In [1]: import numpy as np

In [2]: import numpy.linalg as la

In [3]: np.set_printoptions(suppress=True, linewidth=140)

In [4]: feats = np.loadtxt("out8.csv", delimiter=",")

In [5]: feats.round(3)
Out[5]: 
array([[1.   , 0.   , 0.   ],
       [0.   , 1.   , 0.   ],
       [0.333, 0.333, 0.333]])

In [6]: ev, V = la.eig(feats)

In [7]: np.round(np.sort(la.eigvals(la.inv(feats))), 3)
Out[7]: array([1., 1., 3.])

In [8]: np.round(np.sort(la.eigvals(feats.T)), 3)
Out[8]: array([0.333, 1.   , 1.   ])

In [9]: ev.round(3)
Out[9]: array([0.333, 1.   , 1.   ])

In [10]: feats.sum(axis=1)
Out[10]: array([1., 1., 1.])

In [11]: np.round(la.matrix_power(feats, 2), 3)
Out[11]: 
array([[1.   , 0.   , 0.   ],
       [0.   , 1.   , 0.   ],
       [0.444, 0.444, 0.111]])

In [12]: np.round(np.sort(np.abs(la.eigvals(feats)))[::-1], 3)
Out[12]: array([1.   , 1.   , 0.333])

In [13]: pr = np.eye(3)[0]

In [14]: for _ in range(5):
    ...:     pr = pr @ feats
    ...:     print(pr.round(3))
    ...: 
[1. 0. 0.]
[1. 0. 0.]
[1. 0. 0.]
[1. 0. 0.]
[1. 0. 0.]

In [15]: x = np.array([0, -1, -4])

In [16]: a = np.maximum(feats @ x, 0)

In [17]: np.round(np.tanh(feats @ x), 3)
Out[17]: array([ 0.   , -0.762, -0.931])

In [18]: feats * (a > 1e-9)[:, None]
Out[18]: 
array([[0., 0., 0.],
       [0., 0., 0.],
       [0., 0., 0.]])

In [19]: np.round(np.maximum(feats @ x, 0) - np.maximum(-feats @ x, 0), 3)
Out[19]: array([ 0.   , -1.   , -1.667])

In [20]: feats.T @ a
Out[20]: array([0., 0., 0.])

In [21]: np.flatnonzero(a > 1e-9)
Out[21]: array([], dtype=int64)

In [22]: mat = np.load("run9.npy")

In [23]: mat
Out[23]: 
array([[ 2.397,  4.254,  1.075],
       [-0.276, -1.88 , -4.625],
       [-2.174,  3.518,  2.811],
       [-1.357, -2.294, -4.23 ],
       [ 3.863, -0.383, -3.152],
       [-4.297, -1.19 ,  2.262],
       [ 2.961, -3.631, -1.745],
       [-1.516, -4.254,  2.146],
       [-3.131, -3.519, -1.677],
       [-4.469, -0.325,  2.218],
       [-0.95 , -2.052,  4.46 ],
       [ 2.645, -1.275,  4.047],
       [-4.5  , -1.275, -1.767],
       [-0.236,  1.561,  4.744],
       [ 3.774, -1.911,  2.665],
       [-1.002,  3.592,  3.331],
       [-4.3  ,  2.523,  0.376],
       [ 0.48 ,  2.756, -4.144],
       [-4.393,  1.581,  1.789],
       [ 2.399,  2.515, -3.594],
       [-1.811,  0.373, -4.646],
       [ 3.855, -3.13 , -0.585],
       [ 2.921,  0.742,  3.99 ],
       [ 0.952, -3.097, -3.808],
       [ 4.818,  1.151, -0.682]])

In [24]: x = np.array([7, 9, 1])

In [25]: rhs = mat @ x

In [26]: np.round(la.lstsq(mat, rhs)[0], 3)
Out[26]: array([7., 9., 1.])

In [27]: np.round(la.pinv(mat) @ mat, 3) + 0
Out[27]: 
array([[1., 0., 0.],
       [0., 1., 0.],
       [0., 0., 1.]])

In [28]: rng = np.random.default_rng(98406)

In [29]: rhs = rhs + 0.3 * rng.normal(size=25)

In [30]: rhs.round(3)
Out[30]: 
array([ 56.577, -23.1  ,  19.366, -34.611,  20.259, -39.129, -13.732, -46.627, -55.502, -31.944, -20.211,  10.707, -44.916,  17.387,
        11.785,  29.183,  -7.162,  24.133, -15.158,  35.65 , -13.411,  -1.572,  31.279, -24.612,  43.349])

In [31]: beta, *_ = la.lstsq(mat, rhs)

In [32]: np.round(mat.T @ (rhs - mat @ beta), 3) + 0
Out[32]: array([0., 0., 0.])

In [33]: round(la.norm(rhs - mat @ beta), 3)
Out[33]: np.float64(1.506)

In [34]: Xc = (mat - mat.mean(axis=0)) / mat.std(axis=0)

In [35]: np.argwhere(np.abs(Xc) > 2)
Out[35]: array([], shape=(0, 2), dtype=int64)

In [36]: beta = la.lstsq(np.delete(Xc, 0, axis=1), Xc[:, 0])[0]

In [37]: np.abs(beta).argmax()
Out[37]: np.int64(1)

In [38]: round(float(1 - np.var(Xc[:, 0] - np.delete(Xc, 0, axis=1) @ beta)), 3)
Out[38]: 0.008

In [39]: w1 = np.array([[0, 2, -2, -2], [-2, -1, 0, 2], [0, 1, 2, 1]])

In [40]: beta = np.array([5, 4, 1, 1])

In [41]: hid = np.maximum(mat @ w1 + beta, 0)

In [42]: (hid > 0).astype(int)
Out[42]: 
array([[0, 1, 0, 1],
       [1, 1, 0, 0],
       [0, 0, 1, 1],
       [1, 0, 0, 0],
       [1, 1, 0, 0],
       [1, 0, 1, 1],
       [1, 1, 0, 0],
       [1, 1, 1, 0],
       [1, 0, 1, 0],
       [1, 0, 1, 1],
       [1, 1, 1, 1],
       [1, 1, 1, 0],
       [1, 0, 1, 1],
       [1, 1, 1, 1],
       [1, 1, 0, 0],
       [0, 1, 1, 1],
       [0, 0, 1, 1],
       [0, 0, 0, 1],
       [1, 0, 1, 1],
       [0, 1, 0, 0],
       [1, 0, 0, 1],
       [1, 1, 0, 0],
       [1, 1, 1, 1],
       [1, 1, 0, 0],
       [1, 1, 0, 0]])

In [43]: C = np.array([[-5, -3], [2, -4], [4, -1], [5, 1]])

In [44]: (hid @ C).round(6).argmax(axis=1)
Out[44]: array([0, 1, 0, 1, 0, 0, 0, 0, 1, 0, 0, 0, 0, 0, 0, 0, 0, 0, 0, 0, 1, 0, 0, 0, 0])

In [45]: Q = feats.astype(float).copy()

In [46]: for j in range(3):
    ...:     Q[:, j] -= Q[:, :j] @ (Q[:, :j].T @ Q[:, j])
    ...:     Q[:, j] /= la.norm(Q[:, j])
    ...: 

In [47]: np.round(Q.T @ feats, 3) + 0
Out[47]: 
array([[1.054, 0.105, 0.105],
       [0.   , 1.049, 0.095],
       [0.   , 0.   , 0.302]])

In [48]: P = mat @ la.solve(mat.T @ mat, mat.T)

In [49]: la.matrix_rank(np.eye(25) - P)
Out[49]: np.int64(22)

In [50]: np.round(la.eigvalsh(P), 3) + 0
Out[50]: array([0., 0., 0., 0., 0., 0., 0., 0., 0., 0., 0., 0., 0., 0., 0., 0., 0., 0., 0., 0., 0., 0., 1., 1., 1.])

In [51]: np.trace(P)
Out[51]: np.float64(3.0)

In [52]: np.round(P @ mat[:, 0], 3)
Out[52]: 
array([ 2.397, -0.276, -2.174, -1.357,  3.863, -4.297,  2.961, -1.516, -3.131, -4.469, -0.95 ,  2.645, -4.5  , -0.236,  3.774, -1.002,
       -4.3  ,  0.48 , -4.393,  2.399, -1.811,  3.855,  2.921,  0.952,  4.818])

In [53]: X = np.loadtxt("sample3.csv", delimiter=",")

In [54]: X
Out[54]: 
array([[ 0.3, -0.4,  1. ],
       [-0.2, -1.2, -0.7],
       [ 0.5,  1.3, -1.3],
       [-1.8,  0.9, -0.2],
       [-0.6, -0.5, -1.4],
       [-0.2,  1.8, -0.1],
       [ 1.6,  0.6,  1.1],
       [-0.8,  2.3,  1.1],
       [ 1. ,  1.8,  0. ],
       [-0.7, -0.4, -0.5],
       [-0.1,  0. , -1.1],
       [-0.4,  0.8, -0.5],
       [ 2.4, -1.9, -0.5],
       [-0.1,  1.4, -1.1],
       [ 0.5,  0.2,  1.4],
       [ 4.8,  2.1, -0.6],
       [ 0.8, -2.8,  0.5],
       [ 0.6,  0. , -0.5]])

In [55]: Xc = X - X.mean(axis=0)

In [56]: V = la.svd(Xc)[2][:2]

In [57]: other = Xc - Xc @ V.T @ V

In [58]: la.norm(other, axis=1).round(6).argmax()
Out[58]: np.int64(14)

In [59]: np.round((Xc @ V.T).std(axis=0), 3)
Out[59]: array([1.413, 1.353])

In [60]: np.round(np.diag(V.T @ V), 3)
Out[60]: array([0.999, 1.   , 0.001])
